$ python -q
>>> import numpy as np
>>> import numpy.linalg as la
>>> np.set_printoptions(suppress=True, linewidth=100)
>>> rd = lambda a: np.round(a, 1) + 0
>>> M = np.loadtxt("x.csv", delimiter=",")
>>> print(M)
[[11.9 18.1  9.1 12. ]
 [ 2.2  2.   0.2  0.1]
 [ 8.9 13.   6.1  7.8]]
>>> left, sigma, vt = la.svd(M)
>>> np.argmax(sigma[:-1] / (sigma[1:] + 1e-6)) + 1
np.int64(1)
>>> rd(sigma)
array([32.4,  1.8,  0.1])
>>> A2 = left[:, :1] @ np.diag(sigma[:1]) @ vt[:1]
>>> rd(la.norm(M - A2, 2)), rd(sigma[1])
(np.float64(1.8), np.float64(1.8))
>>> rd(la.norm(M - A2) / la.norm(M))
np.float64(0.1)
>>> la.matrix_rank(A2)
np.int64(1)
>>> rd(A2)
array([[12.2, 18.2,  8.9, 11.6],
       [ 1.2,  1.7,  0.8,  1.1],
       [ 8.6, 12.9,  6.3,  8.2]])
>>> rd(np.abs(M - A2).max())
np.float64(1.0)
>>> W1 = np.array([[1, 1], [0, 2], [1, 0], [1, 0]])
>>> b = np.array([-3, 2])
>>> act = np.maximum(M @ W1 + b, 0)
>>> la.matrix_rank(act)
np.int64(2)
>>> C = np.array([[8, 1], [4, 9]])
>>> (act @ C).round(6).argmax(axis=1)
array([1, 1, 1])
>>> W1 @ C
array([[12, 10],
       [ 8, 18],
       [ 8,  1],
       [ 8,  1]])
>>> vec = np.array([-1, 2, -8, 5])
>>> la.norm(M @ vec) <= la.norm(M, 2) * la.norm(vec) + 1e-9
np.True_
>>> print(M @ np.eye(4)[3])
[12.   0.1  7.8]
>>> print(M @ np.ones(4))
[51.1  4.5 35.8]
>>> rd(np.einsum("ij,j->i", M, vec))
array([11.5,  0.7,  7.3])
>>> t = np.radians(131)
>>> r_ = np.eye(4)
>>> r_[0, 0] = r_[2, 2] = np.cos(t)
>>> r_[0, 2], r_[2, 0] = -np.sin(t), np.sin(t)
>>> print(rd(r_))
[[-0.7  0.  -0.8  0. ]
 [ 0.   1.   0.   0. ]
 [ 0.8  0.  -0.7  0. ]
 [ 0.   0.   0.   1. ]]
>>> A2 = M @ r_.T
>>> np.allclose(M @ M.T, A2 @ A2.T)
True
>>> rd(np.abs(A2 - M).max(axis=0))
array([26.6,  0. ,  6.1,  0. ])
>>> rd(la.det(r_)), rd(np.trace(r_))
(np.float64(1.0), np.float64(0.7))
>>> rd(la.norm(M, 2) / la.norm(M))
np.float64(1.0)
>>> np.argsort(-la.norm(M, axis=0).round(6), kind="stable")[:3]
array([1, 0, 3])
>>> feats = np.load("arr.npy")
>>> feats
array([[ 1,  0,  0,  0],
       [ 0, -1,  0,  0],
       [ 0,  0,  1,  0],
       [ 0,  0,  0,  1]])
>>> print(np.einsum("ij,ji->", feats, feats))
4
>>> np.kron(np.eye(2, dtype=int), feats)
array([[ 1,  0,  0,  0,  0,  0,  0,  0],
       [ 0, -1,  0,  0,  0,  0,  0,  0],
       [ 0,  0,  1,  0,  0,  0,  0,  0],
       [ 0,  0,  0,  1,  0,  0,  0,  0],
       [ 0,  0,  0,  0,  1,  0,  0,  0],
       [ 0,  0,  0,  0,  0, -1,  0,  0],
       [ 0,  0,  0,  0,  0,  0,  1,  0],
       [ 0,  0,  0,  0,  0,  0,  0,  1]])
>>> np.einsum("ii->", feats)
np.int64(2)
>>> rd(la.eigvals(feats).sum().real)
np.float64(2.0)
>>> feats[:, 3] @ feats[:, 1]
np.int64(0)
>>> feats @ feats.T
array([[1, 0, 0, 0],
       [0, 1, 0, 0],
       [0, 0, 1, 0],
       [0, 0, 0, 1]])
>>> [int(la.matrix_rank(la.matrix_power(feats, p))) for p in range(1, 5)]
[4, 4, 4, 4]
>>> la.matrix_power(feats - np.diag(np.diag(feats)), 4)
array([[0, 0, 0, 0],
       [0, 0, 0, 0],
       [0, 0, 0, 0],
       [0, 0, 0, 0]])
>>> np.all(la.eigvalsh(feats) > 0)
np.False_
>>> try:
...     la.cholesky(feats)
... except la.LinAlgError as e:
...     print("failed:", e)
... 
failed: Matrix is not positive definite
>>> print(rd(la.eigvalsh(feats).min()))
-1.0
>>> left, sigma, vt = la.svd(feats, full_matrices=False)
>>> sigma / sigma[0]
array([1., 1., 1., 1.])
>>> left.T @ feats @ vt.T
array([[1., 0., 0., 0.],
       [0., 1., 0., 0.],
       [0., 0., 1., 0.],
       [0., 0., 0., 1.]])
>>> left.shape, sigma.shape, vt.shape
((4, 4), (4,), (4, 4))
>>> W0 = np.load("block12.npy")
>>> W0
array([[2, 0, 0, 0],
       [0, 0, 0, 0],
       [0, 2, 1, 0],
       [0, 0, 0, 2]])
>>> A2 = np.array([[2, 2], [0, 0], [0, 0], [3, 2]])
>>> W0 @ A2
array([[4, 4],
       [0, 0],
       [0, 0],
       [6, 4]])
>>> la.matrix_rank(np.vstack([W0, A2.T]))
np.int64(3)
>>> la.matrix_rank(W0 @ A2)
np.int64(2)
>>> np.vstack([W0, A2.T]).shape
(6, 4)
>>> la.cond(W0) > 100
np.True_
>>> np.argsort(-la.norm(W0, axis=0).round(6), kind="stable")[:3]
array([0, 1, 3])
>>> la.matrix_rank(W0, rtol=0.1)
np.int64(3)
>>> rd(la.norm(W0, 2) / la.norm(W0))
np.float64(0.6)
>>> rk = la.matrix_rank(W0)
>>> rk
np.int64(3)
>>> N = la.svd(W0)[2][rk:].T
>>> [int(la.matrix_rank(W0[:, :j + 1])) for j in range(4)]
[1, 2, 2, 3]
>>> rd(N @ N.T)
array([[ 0. ,  0. ,  0. ,  0. ],
       [ 0. ,  0.2, -0.4,  0. ],
       [ 0. , -0.4,  0.8,  0. ],
       [ 0. ,  0. ,  0. ,  0. ]])
>>> print([int(la.matrix_rank(np.delete(W0, i, axis=0))) for i in range(4)])
[2, 3, 2, 2]
>>> print([int(la.matrix_rank(W0[:i])) for i in range(1, len(W0) + 1)])
[1, 1, 2, 3]
>>> np.allclose(W0 @ N, 0)
True
>>> W0 @ W0
array([[4, 0, 0, 0],
       [0, 0, 0, 0],
       [0, 2, 1, 0],
       [0, 0, 0, 4]])
>>> [int(la.matrix_rank(la.matrix_power(W0, p))) for p in range(1, 5)]
[3, 3, 3, 3]
>>> print(la.matrix_power(W0 - np.diag(np.diag(W0)), 4))
[[0 0 0 0]
 [0 0 0 0]
 [0 0 0 0]
 [0 0 0 0]]
>>> la.matrix_rank(W0 - W0[0, 0] * np.eye(4))
np.int64(2)
>>> A = np.load("w.npy")
>>> print(rd(A))
[[ 0.2 -1.  -0.1]
 [-1.  -0.2 -0.1]
 [-0.1 -0.1  1. ]]
>>> evals, V = la.eigh(A)
>>> rd(la.eigvalsh(A + 2 * np.eye(3)))
array([1., 3., 3.])
>>> np.unique(evals.round(6) + 0, return_counts=True)[1]
array([1, 2])
>>> mat = np.load("mat.npy")
>>> mat
array([[4, 4, 4],
       [2, 2, 2],
       [1, 1, 1],
       [4, 4, 4]])
>>> left, sigma, vt = la.svd(mat, full_matrices=False)
>>> rd(np.abs(vt[0]))
array([0.6, 0.6, 0.6])
>>> rd(left.T @ left)
array([[1., 0., 0.],
       [0., 1., 0.],
       [0., 0., 1.]])
>>> rd(sigma / sigma[0])
array([1., 0., 0.])
>>> left.shape, sigma.shape, vt.shape
((4, 3), (3,), (3, 3))
>>> print(np.cumsum(sigma ** 2) / np.sum(sigma ** 2))
[1. 1. 1.]
>>> print(np.abs(left[:, 0]).round(6).argmax())
0
>>> q, _ = la.qr(np.array([[-1.3, 0.7, 2.6, 1.2],
...     [-0.1, 0.3, -2.0, -0.6],
...     [-1.0, -0.1, 1.0, 0.0],
...     [0.6, -1.0, 0.0, 0.3]]))
>>> F = q[:, :4]
>>> rd(F)
array([[-0.7, -0.1,  0.4,  0.5],
       [-0.1, -0.3, -0.8,  0.5],
       [-0.6,  0.6, -0.4, -0.4],
       [ 0.3,  0.8,  0.1,  0.6]])
>>> A2 = np.array([[1, -3, -3], [0, 3, 3], [3, 1, 3], [-2, 2, 3]])
>>> print(la.matrix_rank(np.vstack([F, A2.T])))
4
>>> rd(A2.T @ F.T)
array([[-0.6, -3.5, -0.9, -0.6],
       [ 3.4, -0.5,  2.3,  2.4],
       [ 4.7, -1.6,  1.1,  3.1]])
>>> rd(np.einsum("ik,kj->ji", F, A2))
array([[-0.6, -3.5, -0.9, -0.6],
       [ 3.4, -0.5,  2.3,  2.4],
       [ 4.7, -1.6,  1.1,  3.1]])
>>> np.vstack([F, A2.T]).shape
(7, 4)
>>> rd(np.einsum("ij->j", F))
array([-1. ,  1. , -0.8,  1.2])
>>> rd(np.einsum("ik,kj->ij", F, A2))
array([[-0.6,  3.4,  4.7],
       [-3.5, -0.5, -1.6],
       [-0.9,  2.3,  1.1],
       [-0.6,  2.4,  3.1]])
>>> proj = np.triu(np.array([[0, -1, -2, 3], [1, 0, 0, -3], [-1, -3, 0, 2], [1, -1, 1, 3]]), 1) + np.eye(4)
>>> A2 = proj @ F @ la.inv(proj)
>>> rd(proj @ F - F @ proj)
array([[ 2.2,  0.6,  0.3,  3.2],
       [-1. , -2.3, -0.3, -0.6],
       [ 0.7,  0.9, -1. ,  5.4],
       [ 0. ,  0.3,  0.7,  1.1]])
>>> la.matrix_rank(A2)
np.int64(4)
>>> rd(A2)
array([[ 1.5,  2.7,  5.2, -4.1],
       [-1.1, -3.6, -3.2, -2.3],
       [ 0.1,  2.2,  0. ,  7.1],
       [ 0.3,  1.1,  0.8,  1.3]])
>>> rd(np.poly(A2))
array([ 1. ,  0.8,  0. , -0.8, -1. ])
>>> rd(np.trace(A2)), rd(np.trace(F))
(np.float64(-0.8), np.float64(-0.8))
>>> rd(la.det(F.T))
np.float64(-1.0)
>>> rd(la.eigvals(F))
array([ 1. +0.j , -0.4+0.9j, -0.4-0.9j, -1. +0.j ])
>>> rd(la.det(2 * F)), rd(la.det(F))
(np.float64(-16.0), np.float64(-1.0))
>>> rd(la.det(F[::-1]))
np.float64(-1.0)
>>> rd(np.einsum("ij,ji->", F, F))
np.float64(0.7)
>>> rd(F.T @ F)
array([[1., 0., 0., 0.],
       [0., 1., 0., 0.],
       [0., 0., 1., 0.],
       [0., 0., 0., 1.]])
>>> print(rd(la.svd(F, compute_uv=False)))
[1. 1. 1. 1.]
>>> m1 = np.load("case8.npy")
>>> print(rd(m1))
[[ 0.   0.   0. ]
 [ 0.   0.9 -0.3]
 [ 0.  -0.3  0.1]]
>>> blk = np.stack([mat, 4 * mat, mat[::-1]])
>>> la.matrix_rank(blk)
array([1, 1, 1])
>>> blk.shape
(3, 4, 3)
>>> left, sigma, vt = la.svd(m1)
>>> V = vt[:(sigma > 1e-8).sum()]
>>> rng = np.random.default_rng(0)
>>> vec = m1[2] + -2 * m1[1] + rng.integers(2) * np.eye(3)[0]
>>> rd(vec)
array([ 1.1, -2.1,  0.8])
>>> rd(np.diag(V.T @ V))
array([0. , 0.9, 0.1])
>>> np.allclose(V.T @ V @ vec, vec)
False
>>> la.matrix_rank(np.vstack([m1, vec]))
np.int64(2)
